In [1]: import numpy as np

In [2]: import numpy.linalg as la

In [3]: np.set_printoptions(precision=2, suppress=True, linewidth=160)

In [4]: E = np.load("test15.npy")

In [5]: E
Out[5]: 
array([[4., 1., 0.],
       [0., 4., 1.],
       [0., 0., 4.]])

In [6]: vec = np.array([2, -2, 0])

In [7]: y = E @ vec

In [8]: beta, lr = np.zeros(3), 1 / la.norm(E, 2) ** 2

In [9]: for i in range(5):
   ...:     beta -= lr * E.T @ (E @ beta - y)
   ...:     if i % 1 == 0: print(i, round(la.norm(E @ beta - y), 2))
   ...: 
0 4.4
1 2.16
2 1.08
3 0.55
4 0.28

In [10]: np.round(la.cond(E), 2)
Out[10]: np.float64(1.42)

In [11]: f = np.array([0, 1, 0, 3])

In [12]: g = np.array([8, -2, 8, -1])

In [13]: M = np.outer(f, g)

In [14]: M
Out[14]: 
array([[ 0,  0,  0,  0],
       [ 8, -2,  8, -1],
       [ 0,  0,  0,  0],
       [24, -6, 24, -3]])

In [15]: P = np.triu(np.array([[8, -9, -8, 4], [3, 8, -7, -3], [7, -7, 1, -4], [5, 4, -5, -2]]), 1) + np.eye(4)

In [16]: out = P @ M @ la.inv(P)

In [17]: la.matrix_rank(out)
Out[17]: np.int64(1)

In [18]: print(np.trace(out), np.trace(M))
-5.0 -5

In [19]: np.diff(M, axis=0)
Out[19]: 
array([[ 8, -2,  8, -1],
       [-8,  2, -8,  1],
       [24, -6, 24, -3]])

In [20]: print(M - M[0])
[[ 0  0  0  0]
 [ 8 -2  8 -1]
 [ 0  0  0  0]
 [24 -6 24 -3]]

In [21]: M.mean(axis=0)
Out[21]: array([ 8., -2.,  8., -1.])

In [22]: X = np.load("a.npy")

In [23]: X
Out[23]: 
array([[-13.15,   7.03, -13.33],
       [  4.14,  -1.93, -19.47],
       [ -2.82,  19.7 ,   1.98],
       [-14.54,   5.26,  12.69],
       [ 12.06,  -2.22,  15.8 ],
       [-13.91, -12.11,   7.73],
       [-12.02,   5.47, -15.02],
       [-11.68,   6.6 ,  14.83],
       [  9.68,  13.72,  10.86],
       [ -6.28,  -5.59,  18.15],
       [ 11.25, -14.06,   8.7 ],
       [  3.05,   7.71,  18.2 ],
       [ -7.67,  -5.73,  17.56],
       [ -1.27,  19.13,  -5.68],
       [-10.16, -16.04,  -6.27],
       [  8.19,   2.  , -18.14],
       [ -9.69,  -5.62,  16.57],
       [ 12.24,  13.69,   7.91]])

In [24]: Z = X[[11, 3]].astype(float)

In [25]: for _ in range(7):
    ...:     z = la.norm(X[:, None] - Z, axis=-1).argmin(axis=1)
    ...:     Z = np.array([X[z == j].mean(axis=0) for j in range(2)])
    ...: 

In [26]: z
Out[26]: array([1, 0, 0, 1, 0, 1, 1, 1, 0, 1, 0, 0, 1, 0, 1, 0, 1, 0])

In [27]: Z[1] - Z[0]
Out[27]: array([-17.29,  -8.72,   3.64])

In [28]: Z
Out[28]: 
array([[  6.28,   6.42,   2.24],
       [-11.01,  -2.3 ,   5.88]])

In [29]: print(np.abs(Z[1] - Z[0]).argmax())
0

In [30]: f = np.array([-1, -1, 2])

In [31]: print(np.convolve(Z[1], f))
[ 11.01  13.31 -25.6  -10.49  11.76]

In [32]: np.array([np.convolve(row, f, "same") for row in Z])
Out[32]: 
array([[-12.7 ,   3.9 ,  10.59],
       [ 13.31, -25.6 , -10.49]])

In [33]: np.polyval(f, Z[1])
Out[33]: array([-108.23,   -1.  ,  -38.44])

In [34]: np.correlate(Z[1], Z[0], "full")
Out[34]: array([-24.66, -75.8 , -70.76,  23.25,  36.92])

In [35]: D = la.norm(X[:, None] - X[None], axis=-1)

In [36]: (D + 1e9 * np.eye(18)).round(6).argmin(axis=1)
Out[36]: array([ 6, 15, 13,  7, 11, 16,  0,  3, 17, 12,  4,  8,  9,  2,  5,  1, 12,  8])

In [37]: D[0].round(6).argsort(kind="stable")[:4]
Out[37]: array([ 0,  6, 13,  1])

In [38]: D[:5, :5]
Out[38]: 
array([[ 0.  , 20.42, 22.4 , 26.12, 39.62],
       [20.42,  0.  , 31.25, 37.88, 36.15],
       [22.4 , 31.25,  0.  , 21.46, 29.88],
       [26.12, 37.88, 21.46,  0.  , 27.81],
       [39.62, 36.15, 29.88, 27.81,  0.  ]])

In [39]: la.norm(X, axis=1)
Out[39]: array([20., 20., 20., 20., 20., 20., 20., 20., 20., 20., 20., 20., 20., 20., 20., 20., 20., 20.])

In [40]: Xs = (X - X.mean(axis=0)) / X.std(axis=0)

In [41]: np.argwhere(np.abs(Xs) > 2)
Out[41]: array([], shape=(0, 2), dtype=int64)

In [42]: beta = la.lstsq(np.delete(Xs, 0, axis=1), Xs[:, 0])[0]

In [43]: round(float(1 - np.var(Xs[:, 0] - np.delete(Xs, 0, axis=1) @ beta)), 2)
Out[43]: 0.03
